% ipython --no-banner

In [1]: import numpy as np

In [2]: np.set_printoptions(precision=3, suppress=True, linewidth=100, floatmode="fixed")

In [3]: def rd(a):
   ...:     return np.round(a, 3) + 0
   ...: 

In [4]: J = np.loadtxt("w.csv", delimiter=",")

In [5]: print(J)
[[0.000 6.000 9.000 5.000 7.000 2.000 4.000 8.000 0.000 5.000 6.000]
 [6.000 0.000 2.000 3.000 4.000 3.000 1.000 1.000 6.000 1.000 3.000]
 [4.000 5.000 8.000 3.000 9.000 1.000 4.000 9.000 0.000 8.000 6.000]
 [3.000 3.000 2.000 0.000 7.000 2.000 4.000 1.000 3.000 4.000 1.000]
 [4.000 5.000 6.000 0.000 8.000 2.000 3.000 2.000 9.000 8.000 6.000]
 [6.000 5.000 9.000 0.000 5.000 9.000 3.000 6.000 7.000 9.000 7.000]
 [9.000 6.000 6.000 5.000 5.000 2.000 9.000 2.000 1.000 8.000 4.000]
 [5.000 3.000 1.000 9.000 7.000 8.000 7.000 6.000 9.000 2.000 0.000]
 [1.000 8.000 3.000 9.000 0.000 3.000 9.000 9.000 5.000 3.000 2.000]
 [4.000 0.000 7.000 1.000 7.000 7.000 0.000 2.000 7.000 3.000 3.000]
 [7.000 2.000 8.000 1.000 3.000 6.000 9.000 7.000 1.000 3.000 6.000]]

In [6]: out = np.array([[-7, -8, -4],
   ...:     [-9, -1, 4],
   ...:     [5, 8, -5],
   ...:     [5, -5, 4],
   ...:     [-7, 6, -6],
   ...:     [0, -6, -8],
   ...:     [3, -5, -4],
   ...:     [-7, 1, 0],
   ...:     [9, -9, -3],
   ...:     [6, 0, -2],
   ...:     [-4, 3, -2]])

In [7]: print(np.einsum("ij,ij->i", J, J))
[336.000 122.000 393.000 118.000 339.000 472.000 373.000 399.000 364.000 235.000 339.000]

In [8]: print(np.linalg.matrix_rank(J @ out))
3

In [9]: print(J @ out)
[[ -71.000   77.000  -97.000]
 [  -1.000  -90.000 -100.000]
 [-108.000   67.000 -130.000]
 [ -35.000  -24.000 -103.000]
 [   1.000  -29.000 -157.000]
 [ -21.000  -56.000 -216.000]
 [ -43.000  -77.000 -131.000]
 [  11.000 -196.000 -142.000]
 [   0.000 -130.000  -36.000]
 [  18.000  -33.000 -178.000]
 [ -62.000  -46.000 -179.000]]

In [10]: print(np.vstack([J, out.T]).shape)
(14, 11)

In [11]: out = J / np.linalg.norm(J, axis=1, keepdims=True)

In [12]: C2 = out @ out.T

In [13]: print(rd(np.degrees(np.arccos(np.clip(C2[9, 8], -1, 1)))))
65.131

In [14]: print(rd(np.linalg.norm(out, axis=1)))
[1.000 1.000 1.000 1.000 1.000 1.000 1.000 1.000 1.000 1.000 1.000]

In [15]: q, R = np.linalg.qr(J)

In [16]: print(q.shape, R.shape)
(11, 11) (11, 11)
